$ python3 -q
>>> import numpy as np
>>> from numpy import linalg as LA
>>> np.set_printoptions(precision=2, suppress=True, linewidth=120, legacy="1.25")
>>> tidy = lambda a: np.round(a, 2) + 0
>>> J = np.load("case11.npy")
>>> J
array([[0.1, 3. , 3. ],
       [0. , 3.1, 0. ],
       [0. , 3. , 3.1]])
>>> vals, V = LA.eig(J)
>>> tidy(np.sort(LA.eigvals(J @ J)))
array([0.01, 9.61, 9.61])
>>> tidy(np.sort(LA.eigvals(J.T)))
array([0.1, 3.1, 3.1])
>>> round(np.log10(LA.cond(J)))
2
>>> other = LA.invert(J)
Traceback (most recent call last):
  File "<python-input-10>", line 1, in <module>
    other = LA.invert(J)
            ^^^^^^^^^
AttributeError: module 'numpy.linalg' has no attribute 'invert'
>>> other = LA.inv(J)
>>> tidy(LA.inv(other))
array([[0.1, 3. , 3. ],
       [0. , 3.1, 0. ],
       [0. , 3. , 3.1]])
>>> tidy(LA.det(J) * other)
array([[ 9.61, -0.3 , -9.3 ],
       [ 0.  ,  0.31,  0.  ],
       [ 0.  , -0.3 ,  0.31]])
>>> tidy(LA.det(J) * LA.det(other))
1.0
>>> other = np.array([[2, 1], [-2, 0]])
>>> feats = np.tile(other, (2, 2))
>>> feats
array([[ 2,  1,  2,  1],
       [-2,  0, -2,  0],
       [ 2,  1,  2,  1],
       [-2,  0, -2,  0]])
>>> x = np.array([1, -1, -2])
>>> y = J @ x
>>> y
array([-8.9, -3.1, -9.2])
>>> tidy(LA.solve(J.T, J[2]))
array([0., 0., 1.])
>>> tidy(LA.solve(J, y))
array([ 1., -1., -2.])
>>> x = np.array([1, 2, 1, 1])
>>> h1 = np.maximum(feats @ x, 0)
>>> h1
array([7, 0, 7, 0])
>>> def softmax(z):
...     e = np.exp(z - z.max(axis=-1, keepdims=True))
...     return e / e.sum(axis=-1, keepdims=True)
... 
>>> tidy(softmax(10 * J[1]))
array([0., 1., 0.])
>>> softmax(J).sum(axis=1)
array([1., 1., 1.])
>>> tidy(softmax(J[1]))
array([0.04, 0.92, 0.04])
>>> att = J @ J.T / np.sqrt(3)
>>> tidy(softmax(att)[1] @ J)
array([0.03, 3.04, 1.91])
>>> tidy(softmax(att + np.triu(np.full(att.shape, -np.inf), 1)))
array([[1.  , 0.  , 0.  ],
       [0.46, 0.54, 0.  ],
       [0.45, 0.  , 0.54]])
>>> np.allclose(feats[:-1].T @ LA.lstsq(feats[:-1].T, feats[-1])[0], feats[-1])
True
>>> LA.lstsq(feats[:-1].T, feats[-1])[2]
2
>>> tidy(np.trace(LA.pinv(feats) @ feats))
2.0
>>> M = np.load("out16.npy")
>>> M
array([[ 0.9, -0.4, -1.1,  0. , -0.4],
       [ 0.9,  1.4, -0.3, -0.6,  1. ],
       [ 3.9, -0.3, -1.7, -0.6, -0.9],
       [ 3.6,  1.4, -1.3, -0.8, -0.9],
       [-2.4,  0.1,  0.9,  0. , -0.1],
       [-0.9, -0.1, -1.6, -0.5,  0.3],
       [ 0.9,  0. , -0.7, -1. , -0.3],
       [ 2.1,  1.6, -1.6, -2. , -0.5],
       [-0.3, -0.3,  2.6,  0.3,  0.2],
       [-3. ,  0.8, -0.8, -1.1,  0.4]])
>>> cent = M[[0, 6]].astype(float)
>>> for _ in range(3):
...     lab = LA.norm(M[:, None] - cent, axis=-1).argmin(axis=1)
...     cent = np.array([M[lab == j].mean(axis=0) for j in range(2)])
... 
>>> lab
array([0, 1, 0, 0, 1, 1, 0, 0, 1, 1])
>>> np.bincount(lab)
array([5, 5])
>>> dist = LA.norm(M[:, None] - M[None], axis=-1)
>>> dist[8].round(6).argsort(kind="stable")[:4]
array([8, 4, 1, 6])
>>> tidy(LA.norm(M - M.mean(axis=0), axis=1))
array([1.24, 1.55, 3.68, 3.37, 3.38, 1.93, 0.69, 2.61, 3.5 , 3.67])
>>> tidy(dist[8])
array([3.95, 3.77, 6.18, 5.98, 2.76, 4.32, 3.79, 5.73, 0.  , 4.7 ])
>>> W0 = np.load("dump.npy")
>>> W0
array([[-8.58, -3.23, -3.47, -1.95],
       [ 4.34,  6.9 , -5.71,  1.  ],
       [ 4.51,  0.15, -8.11, -3.71],
       [-0.21, -2.46, -4.8 , -8.42],
       [-0.42, -4.33, -4.95,  7.52],
       [ 7.49,  5.47,  3.74, -0.1 ],
       [-0.64, -1.44,  1.27,  9.79],
       [ 3.48,  9.11,  1.12,  1.89],
       [ 4.72,  2.49, -2.45,  8.09],
       [ 0.25, -2.76, -9.15,  2.93],
       [ 2.23,  4.53,  7.06, -4.97],
       [-4.05,  0.05,  3.19, -8.57],
       [ 7.34,  1.61, -6.6 ,  0.04],
       [ 5.82,  0.67, -8.09,  0.42],
       [ 5.42, -0.93, -3.69, -7.49],
       [-4.1 ,  3.08,  5.1 ,  6.9 ],
       [ 7.38, -4.85, -1.28, -4.51],
       [-2.77,  0.79, -5.57, -7.78],
       [ 2.41, -1.86,  6.19, -7.24],
       [ 8.31,  5.06,  1.13, -2.02],
       [-6.82, -1.51, -3.51,  6.23],
       [-5.76,  4.48, -2.96, -6.17],
       [ 3.55, -1.86, -1.53, -9.03],
       [-1.63, -7.11,  4.86,  4.8 ],
       [ 4.86, -4.71,  3.51,  6.48],
       [ 6.12,  4.94, -0.57, -6.14],
       [ 2.56, -1.44,  5.84,  7.56],
       [ 2.48,  5.14, -6.58,  4.91],
       [-5.17,  3.93,  1.38,  7.48],
       [ 2.73, -4.83,  5.2 ,  6.49],
       [-2.89,  2.37,  9.19, -1.24],
       [ 7.06, -6.72,  2.24,  0.16],
       [ 7.18,  5.12,  4.69, -0.46],
       [-6.67, -4.59,  3.49,  4.72]])
>>> rng = np.random.default_rng(697821)
>>> lab = rng.permutation(4)
>>> other = W0[:, lab] * rng.choice([-1, 1], 4)
>>> other
array([[-1.95,  8.58, -3.23,  3.47],
       [ 1.  , -4.34,  6.9 ,  5.71],
       [-3.71, -4.51,  0.15,  8.11],
       [-8.42,  0.21, -2.46,  4.8 ],
       [ 7.52,  0.42, -4.33,  4.95],
       [-0.1 , -7.49,  5.47, -3.74],
       [ 9.79,  0.64, -1.44, -1.27],
       [ 1.89, -3.48,  9.11, -1.12],
       [ 8.09, -4.72,  2.49,  2.45],
       [ 2.93, -0.25, -2.76,  9.15],
       [-4.97, -2.23,  4.53, -7.06],
       [-8.57,  4.05,  0.05, -3.19],
       [ 0.04, -7.34,  1.61,  6.6 ],
       [ 0.42, -5.82,  0.67,  8.09],
       [-7.49, -5.42, -0.93,  3.69],
       [ 6.9 ,  4.1 ,  3.08, -5.1 ],
       [-4.51, -7.38, -4.85,  1.28],
       [-7.78,  2.77,  0.79,  5.57],
       [-7.24, -2.41, -1.86, -6.19],
       [-2.02, -8.31,  5.06, -1.13],
       [ 6.23,  6.82, -1.51,  3.51],
       [-6.17,  5.76,  4.48,  2.96],
       [-9.03, -3.55, -1.86,  1.53],
       [ 4.8 ,  1.63, -7.11, -4.86],
       [ 6.48, -4.86, -4.71, -3.51],
       [-6.14, -6.12,  4.94,  0.57],
       [ 7.56, -2.56, -1.44, -5.84],
       [ 4.91, -2.48,  5.14,  6.58],
       [ 7.48,  5.17,  3.93, -1.38],
       [ 6.49, -2.73, -4.83, -5.2 ],
       [-1.24,  2.89,  2.37, -9.19],
       [ 0.16, -7.06, -6.72, -2.24],
       [-0.46, -7.18,  5.12, -4.69],
       [ 4.72,  6.67, -4.59, -3.49]])
>>> Uu, _, vt = LA.svd(W0.T @ other)
>>> tidy(LA.lstsq(W0, other)[0])
array([[ 0., -1.,  0.,  0.],
       [ 0.,  0.,  1.,  0.],
       [ 0.,  0.,  0., -1.],
       [ 1.,  0.,  0.,  0.]])
>>> lab
array([3, 0, 1, 2])
>>> ang = np.radians(72)
>>> Rm = np.eye(4)
>>> Rm[2, 2] = Rm[3, 3] = np.cos(ang)
>>> Rm[2, 3], Rm[3, 2] = -np.sin(ang), np.sin(ang)
>>> tidy(Rm)
array([[ 1.  ,  0.  ,  0.  ,  0.  ],
       [ 0.  ,  1.  ,  0.  ,  0.  ],
       [ 0.  ,  0.  ,  0.31, -0.95],
       [ 0.  ,  0.  ,  0.95,  0.31]])
>>> other = W0 @ Rm.T
>>> np.allclose(LA.norm(W0, axis=1), LA.norm(other, axis=1))
True
>>> np.allclose(W0 @ W0.T, other @ other.T)
True
>>> tidy(LA.svd(W0, compute_uv=False)), tidy(LA.svd(other, compute_uv=False))
(array([35.3 , 29.  , 28.05, 22.92]), array([35.3 , 29.  , 28.05, 22.92]))
>>> tidy(LA.svd(Rm, compute_uv=False))
array([1., 1., 1., 1.])
>>> Rm[:, 2] @ Rm[:, 0]
0.0
>>> other = np.c_[M[:, :4] @ np.array([[3, 4, 4, 7], [2, 4, 3, 7], [1, 1, 0, 8], [5, 0, 7, 8]]), np.array([-2, -2, 1, 2, -2, 1, -1, 2, -1, -1])]
>>> tidy(other)
array([[  0.8,   0.9,   2.4,  -5.3,  -2. ],
       [  2.2,   8.9,   3.6,   8.9,  -2. ],
       [  6.4,  12.7,  10.5,   6.8,   1. ],
       [  8.3,  18.7,  13. ,  18.2,   2. ],
       [ -6.1,  -8.3,  -9.3,  -8.9,  -2. ],
       [ -7. ,  -5.6,  -7.4, -23.8,   1. ],
       [ -3. ,   2.9,  -3.4,  -7.3,  -1. ],
       [ -2.1,  13.2,  -0.8,  -2.9,   2. ],
       [  2.6,   0.2,   0. ,  19. ,  -1. ],
       [-13.7,  -9.6, -17.3, -30.6,  -1. ]])
>>> tidy(LA.norm(LA.qr(M)[0].T @ other, axis=0) ** 2 / ((other ** 2).sum(axis=0) + 1e-12))
array([1.  , 1.  , 1.  , 1.  , 0.36])
>>> tidy(LA.norm(other - M @ LA.lstsq(M, other)[0], axis=0))
array([0., 0., 0., 0., 4.])
>>> LA.matrix_rank(other)
5
>>> tidy(LA.lstsq(M, other[:, 0])[0])
array([3., 2., 1., 5., 0.])
>>> LA.matrix_rank(np.c_[M, other])
6
>>> cent = np.array([[3, 0, 3, 1, 3],
...     [-3, 0, 3, 2, -3],
...     [3, -2, 2, 1, -3],
...     [-2, 0, 1, 2, 0],
...     [3, 0, -2, 1, 1]])
>>> X = (rng.random((20, 5)) < 0.25) @ cent
>>> X
array([[ 0, -2,  5,  3, -6],
       [ 0,  0,  0,  0,  0],
       [ 3, -2,  2,  1, -3],
       [ 1,  0,  4,  3,  3],
       [ 3,  0, -2,  1,  1],
       [ 4,  0,  2,  4,  4],
       [ 0,  0,  0,  0,  0],
       [ 1, -2,  3,  3, -3],
       [ 0,  0,  0,  0,  0],
       [ 0,  0,  0,  0,  0],
       [-2,  0,  1,  2,  0],
       [ 0,  0,  0,  0,  0],
       [ 3, -2,  2,  1, -3],
       [ 6, -2,  0,  2, -2],
       [ 3,  0,  3,  1,  3],
       [ 0,  0,  6,  3,  0],
       [ 3,  0,  3,  1,  3],
       [-5,  0,  4,  4, -3],
       [ 1,  0, -1,  3,  1],
       [ 3,  0,  3,  1,  3]])
>>> dist = LA.norm(X[:, None] - X[None], axis=-1)
>>> tidy(LA.norm(X - X.mean(axis=0), axis=1))
array([7.13, 2.74, 3.79, 4.1 , 4.38, 5.52, 2.74, 3.75, 2.74, 2.74, 3.34, 2.74, 3.79, 5.66, 3.88, 4.65, 3.88, 7.6 ,
       3.3 , 3.88])
>>> tidy(dist[11])
array([8.6 , 0.  , 5.2 , 5.92, 3.87, 7.21, 0.  , 5.66, 0.  , 0.  , 3.  , 0.  , 5.2 , 6.93, 5.29, 6.71, 5.29, 8.12,
       3.46, 5.29])
>>> dist[11].round(6).argsort(kind="stable")[:4]
array([1, 6, 8, 9])
>>> x = np.array([-1, 3, -4, 8, 4])
>>> y = X @ x
>>> c, lr = np.zeros(5), 1 / LA.norm(X, 2) ** 2
>>> for i in range(6):
...     c -= lr * X.T @ (X @ c - y)
...     if i % 2 == 0: print(i, round(LA.norm(X @ c - y), 2))
... 
0 47.49
2 33.17
4 25.82
>>> tidy(LA.cond(X))
16.34
>>> tidy(c)
array([-0.81,  1.45, -1.57,  4.21,  4.32])
>>> q, V = LA.qr(X[:, :1])[0], LA.qr(X[:, 1:])[0]
>>> sv = LA.svd(q.T @ V, compute_uv=False)
>>> tidy(LA.norm(q @ q.T - V @ V.T, 2))
1.0
>>> tidy(sv)
array([0.94])
>>> (sv > 0.9).sum()
1
>>> A = np.load("mat.npy")
>>> tidy(A)
array([[-0.16,  0.44,  0.35, -0.21, -0.5 ,  0.51,  0.26,  0.18, -0.08],
       [-0.24, -0.12, -0.01, -0.16,  0.47,  0.35, -0.24,  0.67,  0.23],
       [ 0.71,  0.16, -0.55, -0.18,  0.05,  0.31,  0.16,  0.1 , -0.02],
       [-0.48, -0.29, -0.39, -0.44,  0.11,  0.27,  0.23, -0.39, -0.25],
       [ 0.05, -0.38, -0.16, -0.34, -0.59, -0.22, -0.41,  0.33, -0.23],
       [-0.16, -0.04, -0.3 ,  0.7 , -0.17,  0.44, -0.31, -0.03, -0.27],
       [-0.24,  0.7 , -0.32, -0.21,  0.04, -0.19, -0.49, -0.14,  0.08],
       [ 0.  , -0.22, -0.08, -0.01, -0.3 ,  0.23, -0.14, -0.29,  0.84],
       [-0.32,  0.09, -0.45,  0.23, -0.21, -0.34,  0.52,  0.39,  0.22]])
>>> tidy(LA.norm(A, axis=0))
array([1., 1., 1., 1., 1., 1., 1., 1., 1.])
>>> tidy(LA.norm(A, 1)), tidy(LA.norm(A, np.inf))
(2.86, 2.84)
>>> tidy(A[3] @ A[4])
0.0
>>> tidy(LA.norm(A[3] - A[4]))
1.41
>>> tidy(LA.norm(A) ** 2 / LA.norm(A, 2) ** 2)
9.0
>>> tidy(LA.norm(A, axis=1))
array([1., 1., 1., 1., 1., 1., 1., 1., 1.])
>>> tidy(LA.norm(A, 2))
1.0
>>> tidy(LA.norm(A, "nuc"))
9.0
>>> tidy(LA.norm(A[3], 1)), tidy(LA.norm(A[3], np.inf))
(2.84, 0.48)
